% ipython --no-banner

In [1]: import numpy as np

In [2]: import numpy.linalg as la

In [3]: np.set_printoptions(suppress=True, linewidth=160)

In [4]: def rnd(a):
   ...:     return np.round(a, 2) + 0
   ...: 

In [5]: F = np.load("dump.npy")

In [6]: F
Out[6]: 
array([[-0.93, -0.55, -1.  ],
       [-0.27, -0.16, -0.74],
       [-0.24,  0.78, -0.4 ],
       [ 0.7 , -0.55,  0.99],
       [ 0.84, -0.68,  1.  ],
       [ 0.03, -0.56, -0.14],
       [ 0.49, -0.95,  0.78],
       [ 0.54,  0.08,  0.96],
       [ 0.05, -0.29,  0.05],
       [ 0.41, -0.27,  0.86],
       [-0.06, -0.1 , -0.23],
       [ 0.19, -0.59,  0.35],
       [-0.94,  0.41, -1.  ],
       [ 0.49,  0.04,  0.94],
       [-0.86, -0.74, -1.  ],
       [-0.4 ,  0.22, -0.85]])

In [7]: other = F / la.norm(F, axis=1)
---------------------------------------------------------------------------
ValueError                                Traceback (most recent call last)
Cell In[7], line 1
----> 1 other = F / la.norm(F, axis=1)

ValueError: operands could not be broadcast together with shapes (16,3) (16,) 

In [8]: other = F / la.norm(F, axis=1, keepdims=True)

In [9]: G = other @ other.T

In [10]: rnd(G[6])
Out[10]: array([-0.37, -0.52, -0.97,  0.93,  0.94,  0.57,  1.  ,  0.64,  0.86,  0.86, -0.33,  0.98, -0.86,  0.67, -0.25, -0.84])

In [11]: rnd(np.degrees(np.arccos(np.clip(G[6, 4], -1, 1))))
Out[11]: np.float64(19.41)

In [12]: D = la.norm(F[:, None] - F[None], axis=-1)

In [13]: rnd(D[0])
Out[13]: array([0.  , 0.81, 1.61, 2.57, 2.67, 1.29, 2.31, 2.53, 1.46, 2.31, 1.25, 1.75, 0.96, 2.48, 0.2 , 0.95])

In [14]: rnd(D[:5, :5])
Out[14]: 
array([[0.  , 0.81, 1.61, 2.57, 2.67],
       [0.81, 0.  , 1.  , 2.02, 2.13],
       [1.61, 1.  , 0.  , 2.14, 2.29],
       [2.57, 2.02, 2.14, 0.  , 0.19],
       [2.67, 2.13, 2.29, 0.19, 0.  ]])

In [15]: np.flatnonzero(D[0] < D.mean() / 2)
Out[15]: array([ 0, 14])

In [16]: la.matrix_rank(D ** 2)
Out[16]: np.int64(5)

In [17]: cen = F - F.mean(axis=0)

In [18]: Uu, sv, Vh = la.svd(cen, full_matrices=False)

In [19]: (np.sign(Uu[:, 0]) == np.sign(Uu[0, 0])).astype(int)
Out[19]: array([1, 1, 1, 0, 0, 1, 0, 0, 0, 0, 1, 0, 1, 0, 1, 1])

In [20]: np.abs(Uu[:, 0]).argmax()
Out[20]: np.int64(12)

In [21]: rnd((sv ** 2).sum() ** 2 / (sv ** 4).sum())
Out[21]: np.float64(1.42)

In [22]: rnd(sv ** 2 / (sv ** 2).sum())
Out[22]: array([0.82, 0.16, 0.01])

In [23]: rnd(cen.mean(axis=0))
Out[23]: array([0., 0., 0.])

In [24]: rnd(sv)
Out[24]: array([3.84, 1.71, 0.49])

In [25]: sv = 10 * 0.2 ** np.arange(6)

In [26]: rng = np.random.default_rng(127200)

In [27]: M = rng.normal(size=(31, 6)) * rng.permutation(sv)

In [28]: rnd(M)
Out[28]: 
array([[ -2.98,  -0.89,   0.  ,   0.09,   0.01,  -0.07],
       [  9.08,  -1.34,   0.01,   0.  ,  -0.03,   0.05],
       [ -4.42,  -1.21,   0.  ,   0.09,   0.01,  -0.14],
       [  3.97,   0.17,   0.  ,   0.08,  -0.02,  -0.19],
       [ -2.01,  -0.62,   0.  ,   0.07,   0.01,   0.13],
       [  2.95,   1.24,   0.  ,   0.1 ,   0.01,   0.3 ],
       [  3.18,  -0.65,   0.  ,  -0.08,  -0.02,  -0.5 ],
       [  5.87,  -0.62,   0.  ,  -0.05,   0.  ,  -0.41],
       [ 17.66,  -1.68,   0.  ,  -0.07,  -0.02,   0.21],
       [ -9.42,   0.  ,   0.  ,   0.01,   0.01,  -0.09],
       [  0.75,  -1.63,   0.  ,   0.06,  -0.02,  -0.47],
       [  0.82,  -2.39,   0.  ,   0.08,   0.  ,   0.24],
       [ -5.08,  -1.03,   0.  ,   0.07,  -0.02,  -0.06],
       [  6.62,  -1.66,   0.  ,   0.12,  -0.03,  -0.04],
       [  6.55,   1.05,   0.  ,   0.05,  -0.02,  -0.18],
       [  2.11,  -0.23,   0.  ,   0.06,  -0.03,   0.3 ],
       [-17.22,  -0.63,   0.  ,   0.03,   0.  ,   0.12],
       [ -6.88,   0.47,   0.  ,   0.04,   0.  ,  -0.16],
       [ 14.49,   1.27,   0.  ,   0.19,  -0.02,   0.06],
       [ -7.16,  -3.49,   0.  ,  -0.06,   0.02,   0.46],
       [-14.9 ,  -0.4 ,   0.01,  -0.05,  -0.02,  -0.44],
       [ 17.64,  -0.36,   0.  ,   0.03,  -0.02,   0.3 ],
       [ -3.96,   0.7 ,   0.  ,   0.06,  -0.02,  -0.37],
       [ -0.9 ,   3.17,   0.  ,   0.02,   0.  ,  -0.02],
       [  5.89,   1.96,   0.  ,  -0.07,   0.  ,   0.12],
       [ -6.45,   2.48,   0.  ,   0.04,  -0.03,  -0.34],
       [  1.61,   1.25,   0.01,   0.03,  -0.03,   0.07],
       [ -5.26,  -0.34,   0.  ,   0.11,  -0.02,   0.27],
       [  3.29,   0.76,   0.  ,   0.2 ,  -0.01,   0.33],
       [ -4.9 ,   0.26,   0.  ,  -0.03,  -0.02,  -0.11],
       [ 11.82,  -1.67,   0.  ,  -0.05,   0.02,  -0.28]])

In [29]: cen = M - M.mean(axis=0)

In [30]: evecs = la.svd(cen)[2][:5]

In [31]: other = cen - cen @ evecs.T @ evecs

In [32]: rnd(np.diag(evecs.T @ evecs))
Out[32]: array([1.  , 1.  , 0.01, 1.  , 0.99, 1.  ])

In [33]: rnd((cen @ evecs.T).std(axis=0))
Out[33]: array([8.27, 1.42, 0.26, 0.07, 0.01])

In [34]: rnd(np.cov(cen @ evecs.T, rowvar=False))
Out[34]: 
array([[70.73,  0.  ,  0.  ,  0.  ,  0.  ],
       [ 0.  ,  2.07,  0.  ,  0.  ,  0.  ],
       [ 0.  ,  0.  ,  0.07,  0.  ,  0.  ],
       [ 0.  ,  0.  ,  0.  ,  0.  ,  0.  ],
       [ 0.  ,  0.  ,  0.  ,  0.  ,  0.  ]])

In [35]: la.norm(other, axis=1).round(6).argmax()
Out[35]: np.int64(29)

In [36]: rnd(other.std(axis=0))
Out[36]: array([0., 0., 0., 0., 0., 0.])
